$ python -q
>>> import numpy as np
>>> np.set_printoptions(precision=2, suppress=True, linewidth=200)
>>> J = np.array([[-5, -4, -5, -4, -5, -4],
...     [3, 4, 3, 4, 3, 4],
...     [0, 4, 0, 4, 0, 4],
...     [-5, -4, -5, -4, -5, -4],
...     [3, 4, 3, 4, 3, 4],
...     [0, 4, 0, 4, 0, 4]])
>>> J
array([[-5, -4, -5, -4, -5, -4],
       [ 3,  4,  3,  4,  3,  4],
       [ 0,  4,  0,  4,  0,  4],
       [-5, -4, -5, -4, -5, -4],
       [ 3,  4,  3,  4,  3,  4],
       [ 0,  4,  0,  4,  0,  4]])
>>> round(np.linalg.norm(J) ** 2 / np.linalg.norm(J, 2) ** 2, 2)
np.float64(1.11)
>>> round(np.linalg.norm(J, 1), 2), np.round(np.linalg.norm(J, np.inf), 2)
(np.float64(24.0), np.float64(27.0))
>>> J[4] @ J[3]
np.int64(-93)
>>> m1 = np.diag(np.array([1, 2, 2, 3, 0, -1, -3]))
>>> m1
array([[ 1,  0,  0,  0,  0,  0,  0],
       [ 0,  2,  0,  0,  0,  0,  0],
       [ 0,  0,  2,  0,  0,  0,  0],
       [ 0,  0,  0,  3,  0,  0,  0],
       [ 0,  0,  0,  0,  0,  0,  0],
       [ 0,  0,  0,  0,  0, -1,  0],
       [ 0,  0,  0,  0,  0,  0, -3]])
>>> np.linalg.norm(m1, axis=0)
array([1., 2., 2., 3., 0., 1., 3.])
>>> m1 @ m1.T
array([[1, 0, 0, 0, 0, 0, 0],
       [0, 4, 0, 0, 0, 0, 0],
       [0, 0, 4, 0, 0, 0, 0],
       [0, 0, 0, 9, 0, 0, 0],
       [0, 0, 0, 0, 0, 0, 0],
       [0, 0, 0, 0, 0, 1, 0],
       [0, 0, 0, 0, 0, 0, 9]])
>>> np.linalg.svd(m1, compute_uv=False)
array([3., 3., 2., 2., 1., 1., 0.])
>>> [round(float(np.linalg.det(m1[:i, :i])), 2) + 0 for i in range(1, 8)]
[1.0, 2.0, 4.0, 12.0, 0.0, 0.0, 0.0]
>>> round(np.linalg.eigvalsh(m1).min(), 2)
np.float64(-3.0)
